$ python3 -q
>>> import numpy as np
>>> np.set_printoptions(precision=3, suppress=True, linewidth=200, legacy="1.25")
>>> E = np.load("layer17.npy")
>>> E
array([[  2,   0,   2,  -6],
       [  4,   3,   3, -12],
       [  0,   3,   4,   0]])
>>> W = np.array([[0, 2, 1, 2, 2, 2],
...     [0, -2, 1, -1, -1, 1],
...     [2, 2, 1, 1, 2, -1],
...     [-1, -3, 3, 3, 0, -3]])
>>> coef = np.array([-1, 2, 0, 1, -2, 1])
>>> H = np.maximum(E @ W + coef, 0)
>>> (H > 0).astype(int)
array([[1, 1, 0, 0, 1, 1],
       [1, 1, 0, 0, 1, 1],
       [1, 1, 1, 1, 1, 0]])
>>> C = np.array([[1, 0], [2, 0], [-2, 2], [0, 0], [3, 0], [2, 1]])
>>> (H @ C).round(6).argmax(axis=1)
array([0, 0, 1])
>>> H @ C
array([[125,  21],
       [226,  45],
       [ 10,  14]])
>>> W @ C
array([[ 12,   4],
       [ -7,   3],
       [  8,   1],
       [-19,   3]])
>>> other = np.array([[1, 3], [3, 3], [3, 5], [0, 4]])
>>> other.T @ E.T
array([[  8,  22,  21],
       [ -8, -12,  29]])
>>> np.einsum("ik,kj->ji", E, other)
array([[  8,  22,  21],
       [ -8, -12,  29]])
>>> np.einsum("ik,kj->ij", E, other)
array([[  8,  -8],
       [ 22, -12],
       [ 21,  29]])
>>> np.linalg.matrix_rank(np.vstack([E, other.T]))
4
>>> print(np.vstack([E, other.T]).shape)
(5, 4)
>>> np.einsum("ij->j", E)
array([  6,   6,   9, -18])
>>> f = np.array([1, 2, 3])
>>> print(np.array([np.convolve(row, f, "same") for row in E]))
[[  4   8  -2  -6]
 [ 11  21   3 -15]
 [  3  10  17  12]]
>>> J = np.loadtxt("a.csv", delimiter=",")
>>> J
array([[ 0.  ,  0.24,  0.02,  0.04],
       [ 0.  , -0.48, -0.04, -0.08],
       [ 0.  ,  1.56,  0.13,  0.26]])
>>> # row 2 dominates
>>> rank = np.linalg.matrix_rank(J)
>>> print(rank)
1
>>> ns = np.linalg.svd(J)[2][rank:].T
>>> np.allclose(J @ ns, 0)
True
>>> [int(np.linalg.matrix_rank(np.delete(J, i, axis=0))) for i in range(3)]
[1, 1, 1]
>>> ns.shape
(4, 3)
>>> np.linalg.matrix_rank(J.T @ J), np.linalg.matrix_rank(J @ J.T)
(1, 1)
>>> other = np.array([[1, 2, 0], [2, 1, 2]])
>>> C = np.kron(other, J)
>>> np.linalg.matrix_rank(C)
2
>>> print(round(np.linalg.norm(C, 2), 3), round(np.linalg.norm(other, 2) * np.linalg.norm(J, 2), 3))
5.684 5.684
>>> C.shape
(6, 12)
>>> G = E.T @ E
>>> print(np.linalg.svd(E, compute_uv=False) ** 2)
[222.554  22.662   1.785]
>>> G
array([[ 20,  12,  16, -60],
       [ 12,  18,  21, -36],
       [ 16,  21,  29, -48],
       [-60, -36, -48, 180]])
>>> np.round(np.linalg.eigvalsh(G)[::-1], 3) + 0
array([222.554,  22.662,   1.785,   0.   ])
>>> np.linalg.matrix_rank(G)
3
>>> M = np.arange(8).reshape(4, 2) + 3
>>> print(M)
[[ 3  4]
 [ 5  6]
 [ 7  8]
 [ 9 10]]
>>> vec = np.array([3, -2])
>>> rhs = M @ vec
>>> np.linalg.lstsq(M, rhs)[0]
array([ 3., -2.])
>>> rhs
array([1, 3, 5, 7])
>>> np.linalg.solve(M.T @ M, M.T @ rhs)
array([ 3., -2.])
>>> rng = np.random.default_rng(52)
>>> rhs = rhs + 0.1 * rng.normal(size=4)
>>> rhs
array([0.917, 3.024, 4.994, 6.991])
>>> coef, *_ = np.linalg.lstsq(M, rhs)
>>> coef.round()
array([ 3., -2.])
>>> [round(float(np.linalg.norm(np.linalg.solve(M.T @ M + lam * np.eye(2), M.T @ rhs))), 2) for lam in (0, 1, 10, 100)]
[3.72, 0.79, 0.46, 0.37]
>>> np.count_nonzero(M)
8
>>> M[:, 2]
Traceback (most recent call last):
  File "<python-input-55>", line 1, in <module>
    M[:, 2]
    ~^^^^^^
IndexError: index 2 is out of bounds for axis 1 with size 2
>>> M.shape
(4, 2)
>>> np.diff(M, axis=0)
array([[2, 2],
       [2, 2],
       [2, 2]])
>>> print(M.mean(axis=0))
[6. 7.]
>>> np.round(np.linalg.norm(M), 3)
19.494
>>> np.linalg.svd(M, compute_uv=False)
array([19.488,  0.459])
>>> f, g = M[3], M[1]
>>> f @ g
105
>>> f @ f
181
>>> p = (f @ g) / (f @ f) * f
>>> p
array([5.221, 5.801])
>>> round(float(np.linalg.norm(f + g) ** 2 + np.linalg.norm(f - g) ** 2), 3)
484.0
>>> print(g - p)
[-0.221  0.199]
>>> np.outer(f, g)
array([[45, 54],
       [50, 60]])
>>> print(np.linalg.matrix_rank(np.outer(f, g)))
1
>>> other = np.c_[M[:, :1] @ np.array([[2]]), np.array([-2, 0, 3, -1])]
>>> other
array([[ 6, -2],
       [10,  0],
       [14,  3],
       [18, -1]])
>>> np.linalg.norm(np.linalg.qr(M)[0].T @ other, axis=0) ** 2 / ((other ** 2).sum(axis=0) + 1e-12)
array([1.   , 0.129])
>>> np.linalg.matrix_rank(np.c_[M, other])
3
>>> np.linalg.matrix_rank(other)
2
>>> Q, V = np.linalg.qr(M[:, :1])[0], np.linalg.qr(M[:, 1:])[0]
>>> sig = np.linalg.svd(Q.T @ V, compute_uv=False)
>>> print(np.degrees(np.arccos(sig.clip(0, 1))))
[2.724]
>>> sig
array([0.999])
>>> m1 = np.load("w.npy")
>>> print(m1)
[[-14.89  -17.485   3.567]
 [-13.684 -15.447   2.863]
 [-13.371 -14.922   2.679]
 [-12.356 -13.241   2.083]
 [-11.442 -11.749   1.546]
 [ -9.036  -7.968   0.142]
 [ -7.237  -5.331  -0.871]
 [ -4.421  -1.8    -2.212]
 [ -2.802  -0.418  -2.53 ]
 [ -2.159  -0.102  -2.413]
 [ -2.053  -0.067  -2.373]
 [  0.238   0.007   0.438]
 [  2.437   0.892   4.628]
 [  6.433   4.905  11.065]
 [  8.834   7.989  14.321]
 [ 14.355  15.947  20.797]
 [ 19.898  24.607  26.408]
 [ 21.042  26.449  27.488]
 [ 27.104  36.419  32.877]
 [ 29.747  40.857  35.079]
 [ 32.371  45.308  37.193]
 [ 48.322  73.033  48.865]]
>>> P = m1 @ np.linalg.solve(m1.T @ m1, m1.T)
>>> round(float(np.trace(P)), 3)
3.0
>>> m1 @ m1
Traceback (most recent call last):
  File "<python-input-83>", line 1, in <module>
    m1 @ m1
    ~~~^~~~
ValueError: matmul: Input operand 1 has a mismatch in its core dimension 0, with gufunc signature (n?,k),(k,m?)->(n?,m?) (size 22 is different from 3)
>>> G = m1.T @ m1
>>> np.linalg.svd(m1, compute_uv=False) ** 2
array([27625.471,  1084.669,    85.613])
>>> np.allclose(G, G.T)
True
>>> round(np.trace(G), 3), round((m1 ** 2).sum(), 3)
(28795.754, 28795.754)
>>> G
array([[ 7214.223,  9666.987,  6971.74 ],
       [ 9666.987, 13206.014,  9582.427],
       [ 6971.74 ,  9582.427,  8375.517]])
>>> np.abs(np.linalg.svd(G)[2][-1])
array([0.785, 0.617, 0.054])
>>> [round(float(x), 3) for x in np.linalg.svd(G, compute_uv=False)[:3]]
[27625.471, 1084.669, 85.613]
>>> np.linalg.matrix_rank(G, rtol=0.1)
1
>>> np.round(np.linalg.norm(G, 2) / np.linalg.norm(G), 3)
0.999
>>> np.argsort(-np.linalg.norm(G, axis=0).round(6), kind="stable")[:3]
array([1, 2, 0])
>>> Xs = (m1 - m1.mean(axis=0)) / m1.std(axis=0)
>>> np.argwhere(np.abs(Xs) > 2)
array([[21,  0],
       [21,  1],
       [21,  2]])
>>> Xs.std(axis=0)
array([1., 1., 1.])
>>> coef = np.linalg.lstsq(np.delete(Xs, 2, axis=1), Xs[:, 2])[0]
>>> coef
array([0.846, 0.102])
>>> arr = np.load("run11.npy")
>>> print(arr)
[[ 0 -3 -5]
 [ 3  0 -5]
 [ 5  5  0]]
>>> # looks like rank 2
>>> f, g = arr[1], arr[2]
>>> print(f @ g)
15
>>> p = (f @ g) / (f @ f) * f
>>> np.outer(f, g)
array([[ 15,  15,   0],
       [  0,   0,   0],
       [-25, -25,   0]])
>>> round(np.linalg.norm(f + g) ** 2 + np.linalg.norm(f - g) ** 2, 3)
168.0
>>> np.round(np.linalg.norm(arr, 2) / np.linalg.norm(arr), 3)
0.707
>>> print(np.argsort(-np.linalg.norm(arr, axis=0).round(6), kind="stable")[:3])
[2 0 1]
>>> np.linalg.matrix_rank(arr, rtol=0.1)
2
>>> np.linalg.cond(arr) > 100
True
>>> left, sig, VT = np.linalg.svd(M)
>>> sig
array([19.488,  0.459])
>>> np.argmax(sig[:-1] / (sig[1:] + 1e-6)) + 1
1
>>> other = left[:, :1] @ np.diag(sig[:1]) @ VT[:1]
>>> round(np.linalg.norm(M - other) / np.linalg.norm(M), 3)
0.024
>>> mat = np.loadtxt("block14.csv", delimiter=",")
>>> mat
array([[ 0.581, -0.698,  0.419],
       [-0.698, -0.163,  0.698],
       [ 0.419,  0.698,  0.581]])
>>> evals, V = np.linalg.eigh(mat)
>>> vec = np.array([-2, -2, 1])
>>> round(vec @ mat @ vec, 3)
-7.791
>>> np.linalg.eigvalsh(mat[1:, 1:])
array([-0.581,  1.   ])
>>> V * np.maximum(evals, 0) @ V.T
array([[ 0.791, -0.349,  0.209],
       [-0.349,  0.419,  0.349],
       [ 0.209,  0.349,  0.791]])
>>> np.round(V * np.abs(evals) @ V.T, 3) + 0
array([[1., 0., 0.],
       [0., 1., 0.],
       [0., 0., 1.]])
>>> round(np.abs(mat).sum(axis=1).max(), 3), round(float(np.abs(evals).max()), 3)
(1.698, 1.0)
>>> round(vec @ mat @ vec / (vec @ vec), 3), np.round(evals[0], 3), evals[-1]
(-0.866, -1.0, 1.0)
>>> labels = m1[:, 0] > np.median(m1[:, 0])
>>> f = m1[labels].mean(axis=0) - m1[~labels].mean(axis=0)
>>> print(f)
[27.657 33.177 23.334]
>>> labels.astype(int)
array([0, 0, 0, 0, 0, 0, 0, 0, 0, 0, 0, 1, 1, 1, 1, 1, 1, 1, 1, 1, 1, 1])
>>> np.argsort(-np.abs(f).round(6), kind="stable")
array([1, 0, 2])
>>> f, g = mat[0], mat[1]
>>> print(round(float(f @ g), 3))
0.0
>>> p = (f @ g) / (f @ f) * f
>>> np.outer(f, g)
array([[-0.406, -0.095,  0.406],
       [ 0.487,  0.114, -0.487],
       [-0.292, -0.068,  0.292]])
>>> np.linalg.matrix_rank(np.outer(f, g))
1
>>> g - p
array([-0.698, -0.163,  0.698])
>>> round(float(np.linalg.norm(f + g) ** 2 + np.linalg.norm(f - g) ** 2), 3)
4.0
>>> np.round(np.abs(np.linalg.eigvals(mat)).max(), 3)
1.0
>>> np.sort(np.abs(np.linalg.eigvals(mat)))
array([1., 1., 1.])
>>> round(float(np.linalg.det(mat)), 3)
-1.0
>>> np.linalg.matrix_power(mat, 3)
array([[ 0.581, -0.698,  0.419],
       [-0.698, -0.163,  0.698],
       [ 0.419,  0.698,  0.581]])
>>> print(np.allclose(mat @ mat.T, mat.T @ mat))
True
>>> mat.inv()
Traceback (most recent call last):
  File "<python-input-143>", line 1, in <module>
    mat.inv()
    ^^^^^^^
AttributeError: 'numpy.ndarray' object has no attribute 'inv'
>>> np.allclose(mat, mat.T)
True
